In [1]: import numpy as np

In [2]: np.set_printoptions(precision=2, suppress=True, linewidth=140, sign=" ")

In [3]: m1 = np.loadtxt("m.csv", delimiter=",")

In [4]: print(m1)
[[ 30.   2.   0.   0.   5.   5.   0.   0.   8.]
 [  0.  15.   5.   6.   7.   6.   0.   5.   0.]
 [  2.   2. -13.   0.   8.   3.   8.   9.   0.]
 [  6.   2.   4.  29.   7.   4.   9.   8.   3.]
 [  0.   9.   4.   1.  25.   8.   3.   3.   0.]
 [  0.   8.   8.   7.   4.  26.   4.   7.   0.]
 [  3.   7.   5.   0.   6.   6. -47.   2.   3.]
 [  1.   1.   8.   8.   2.   1.   7.   3.   1.]
 [  5.   7.   2.   7.   8.   7.   7.   2.   2.]]

In [5]: rng = np.random.default_rng(203)

In [6]: labels = rng.permutation(9)

In [7]: print(labels)
[ 1  0  5  6  3  8  4  2  7]

In [8]: out = m1[labels][:, labels]

In [9]: np.allclose(out, m1)
Out[9]: False

In [10]: print(np.trace(out))
70.0

In [11]: np.sort(np.abs(np.linalg.eigvals(out)))
Out[11]: array([  1.01,   3.32,  10.03,  16.73,  21.64,  25.48,  25.48,  48.49,  48.82])

In [12]: out
Out[12]: 
array([[ 15.,   0.,   6.,   0.,   6.,   0.,   7.,   5.,   5.],
       [  2.,  30.,   5.,   0.,   0.,   8.,   5.,   0.,   0.],
       [  8.,   0.,  26.,   4.,   7.,   0.,   4.,   8.,   7.],
       [  7.,   3.,   6., -47.,   0.,   3.,   6.,   5.,   2.],
       [  2.,   6.,   4.,   9.,  29.,   3.,   7.,   4.,   8.],
       [  7.,   5.,   7.,   7.,   7.,   2.,   8.,   2.,   2.],
       [  9.,   0.,   8.,   3.,   1.,   0.,  25.,   4.,   3.],
       [  2.,   2.,   3.,   8.,   0.,   0.,   8., -13.,   9.],
       [  1.,   1.,   1.,   7.,   8.,   1.,   2.,   8.,   3.]])

In [13]: E = np.load("data.npy")

In [14]: E
Out[14]: 
array([[ -6,   4,  -3,   4,   1,   8,  -3,  -2],
       [ -5,  11,   1,   8,  -7,   5,  -7,   6],
       [ -1,   6,   3,   5, -13,  -4,  -2,   0],
       [ -9,   4,  -2,  -1, -18,   3,  -9,   2],
       [-11,   2,   0,  -9, -24,  10, -14,  -1],
       [ -9,  10,   6, -18, -28,   8, -10,   5],
       [ -7,   7,   3, -25, -29,  16,  -1,  14],
       [ -9,  15,   4, -22, -37,  21,   0,  14],
       [-11,   9,   4, -26, -45,  24,   8,  21],
       [-12,  10,   6, -17, -37,  20,  14,  30],
       [-11,   9,   2, -22, -40,  22,  20,  34],
       [ -8,   1,  -6, -18, -49,  16,  29,  25],
       [-14,  -8,  -3, -14, -52,   7,  29,  20]])

In [15]: u = np.array([5, 1])

In [16]: np.polyval(u, E[1])
Out[16]: array([-24,  56,   6,  41, -34,  26, -34,  31])

In [17]: np.array([np.convolve(row, u, "same") for row in E])
Out[17]: 
array([[ -30,   14,  -11,   17,    9,   41,   -7,  -13],
       [ -25,   50,   16,   41,  -27,   18,  -30,   23],
       [  -5,   29,   21,   28,  -60,  -33,  -14,   -2],
       [ -45,   11,   -6,   -7,  -91,   -3,  -42,    1],
       [ -55,   -1,    2,  -45, -129,   26,  -60,  -19],
       [ -45,   41,   40,  -84, -158,   12,  -42,   15],
       [ -35,   28,   22, -122, -170,   51,   11,   69],
       [ -45,   66,   35, -106, -207,   68,   21,   70],
       [ -55,   34,   29, -126, -251,   75,   64,  113],
       [ -60,   38,   40,  -79, -202,   63,   90,  164],
       [ -55,   34,   19, -108, -222,   70,  122,  190],
       [ -40,   -3,  -29,  -96, -263,   31,  161,  154],
       [ -70,  -54,  -23,  -73, -274,  -17,  152,  129]])

In [18]: np.cross(E[1, :3], E[2, :3])
Out[18]: array([ 27,  14, -19])

In [19]: out = E / np.sqrt((E ** 2).mean(axis=1, keepdims=True))

In [20]: np.linalg.matrix_rank(out) == np.linalg.matrix_rank(E)
Out[20]: np.True_

In [21]: np.linalg.matrix_rank(E - E.mean(axis=1, keepdims=True))
Out[21]: np.int64(7)

In [22]: C = np.array([[1, -2, 2, 3, -3, 1, 2, 2],
    ...:     [2, 1, 0, -1, 2, -3, -2, 2],
    ...:     [-3, 1, -2, -3, -3, -1, -2, 1],
    ...:     [0, -1, 3, 2, 0, 3, 0, -3],
    ...:     [-2, 1, 2, -2, -1, 2, -2, 3],
    ...:     [-1, 2, -1, -3, 0, 3, 2, -1],
    ...:     [0, 0, 0, 1, 0, 0, 3, -2],
    ...:     [2, 1, -3, 3, -2, 3, 1, 3]])

In [23]: arr = (rng.random((19, 8)) < 0.25) @ C

In [24]: arr
Out[24]: 
array([[ 0,  1,  2,  3, -3,  8, -1,  3],
       [-3,  1, -2, -2, -3, -1,  1, -1],
       [-1,  1,  2, -1,  0,  6,  2, -4],
       [-1,  2, -1, -3,  0,  3,  2, -1],
       [-3,  1, -2, -3, -3, -1, -2,  1],
       [-2,  1,  2, -2, -1,  2, -2,  3],
       [ 0, -1,  3,  3,  0,  3,  3, -5],
       [-2, -1,  0,  1, -6,  0,  3,  1],
       [-3,  0,  1, -1, -3,  2, -2, -2],
       [ 2,  1,  0, -1,  2, -3, -2,  2],
       [-3,  3,  0, -5, -2, -2, -3,  4],
       [ 0,  1,  2,  4, -3,  8,  2,  1],
       [-1,  2, -1, -3,  0,  3,  2, -1],
       [ 2,  0,  0,  6, -2,  6,  4, -2],
       [ 1,  3, -1, -3,  2,  0,  3, -1],
       [ 0,  0,  0,  0,  0,  0,  0,  0],
       [-1,  2, -1, -2,  0,  3,  5, -3],
       [ 3, -1,  2,  2, -1, -2,  0,  4],
       [ 1,  3, -4,  0, -2,  6,  3,  2]])

In [25]: # row 12 repeats row 3

In [26]: vec = np.array([0, 0, -2, -1, 0, 1, 0, -2])

In [27]: target = E @ vec

In [28]: np.round(np.linalg.solve(E.T @ E, E.T @ target), 2) + 0
Out[28]: array([ 0.,  0., -2., -1.,  0.,  1.,  0., -2.])

In [29]: target
Out[29]: array([ 14, -17, -15,   4,  21,   4,   7,   7,   0, -35, -28,  -4, -13])

In [30]: print(np.round(np.linalg.lstsq(E, target)[0], 2) + 0)
[ 0.  0. -2. -1.  0.  1.  0. -2.]

In [31]: target = target + 0.05 * rng.normal(size=13)

In [32]: print(target)
[ 14.03 -16.96 -14.95   4.01  21.02   4.05   7.02   7.     0.02 -34.99 -27.93  -4.04 -13.03]

In [33]: b, *_ = np.linalg.lstsq(E, target)

In [34]: b.round()
Out[34]: array([-0.,  0., -2., -1.,  0.,  1., -0., -2.])

In [35]: round(np.linalg.norm(target - E @ b), 2)
Out[35]: np.float64(0.07)

In [36]: b.round(2) + 0
Out[36]: array([ 0.,  0., -2., -1.,  0.,  1.,  0., -2.])

In [37]: print(np.round(E.T @ (target - E @ b), 2) + 0)
[ 0.  0.  0.  0.  0.  0.  0.  0.]

In [38]: vec = np.array([1, -1, -2, 2, -2, 0, 0, 1])

In [39]: target = arr @ vec

In [40]: b, lr = np.zeros(8), 1 / np.linalg.norm(arr, 2) ** 2

In [41]: for i in range(12):
    ...:     b -= lr * arr.T @ (arr @ b - target)
    ...:     if i % 2 == 0: print(i, round(np.linalg.norm(arr @ b - target), 2))
    ...: 
0 25.71
2 15.61
4 10.92
6 8.15
8 6.34
10 5.1

In [42]: np.round(np.linalg.cond(arr), 2)
Out[42]: np.float64(12.47)
